$ python3 -q
>>> import numpy as np
>>> np.set_printoptions(suppress=True, linewidth=160)
>>> E = np.array([[1.77, -1.7, -0.96, 3.21],
...     [-0.3, -1.04, -1.26, -0.05],
...     [2.21, 0.27, 2.35, 1.45],
...     [0.58, -1.49, -2.62, 5.77],
...     [2.98, -1.27, 1.1, 3.21],
...     [0.23, -1.93, -1.56, -0.49],
...     [1.7, -1.5, -0.43, 1.26],
...     [0.14, -0.12, -0.41, 1.9],
...     [2.32, 1.37, 3.96, -0.49],
...     [0.07, -2.09, -3.46, 3.6],
...     [2.47, -0.89, -0.11, 5.26],
...     [3.0, 0.65, 2.45, 5.46],
...     [2.24, -1.74, -1.14, 5.24],
...     [3.2, -0.09, 2.2, 3.37],
...     [3.84, 1.81, 5.18, 1.43]])
>>> x = np.array([-1, 1, 1, -1])
>>> target = E @ x
>>> print(np.round(np.linalg.pinv(E) @ E, 2) + 0)
[[1. 0. 0. 0.]
 [0. 1. 0. 0.]
 [0. 0. 1. 0.]
 [0. 0. 0. 1.]]
>>> rng = np.random.default_rng(7063)
>>> target = target + 0.3 * rng.normal(size=15)
>>> print(target.round(2))
[-7.09 -2.12 -0.76 -9.98 -6.27 -3.57 -4.62 -2.76  3.3  -8.86 -8.4  -5.15 -9.72 -4.35  1.62]
>>> beta, *_ = np.linalg.lstsq(E, target)
>>> print(beta.round())
[-1.  1.  1. -1.]
>>> print(np.round(E.T @ (target - E @ beta), 2) + 0)
[0. 0. 0. 0.]
>>> print(np.round(np.linalg.norm(target - E @ beta), 2))
0.7
>>> z = E[:, 3] > np.median(E[:, 3])
>>> r0 = E[z].mean(axis=0) - E[~z].mean(axis=0)
>>> print(z.astype(int))
[0 0 0 1 0 0 0 0 0 1 1 1 1 1 0]
>>> print(round((((E - E.mean(axis=0)) @ r0 > 0) == z).mean(), 2))
0.87
>>> print(np.argsort(-np.abs(r0).round(6), kind="stable"))
[3 2 1 0]
>>> print(((E - E.mean(axis=0)) @ r0 > 0).astype(int))
[1 0 0 1 1 0 0 0 0 1 1 1 1 1 0]
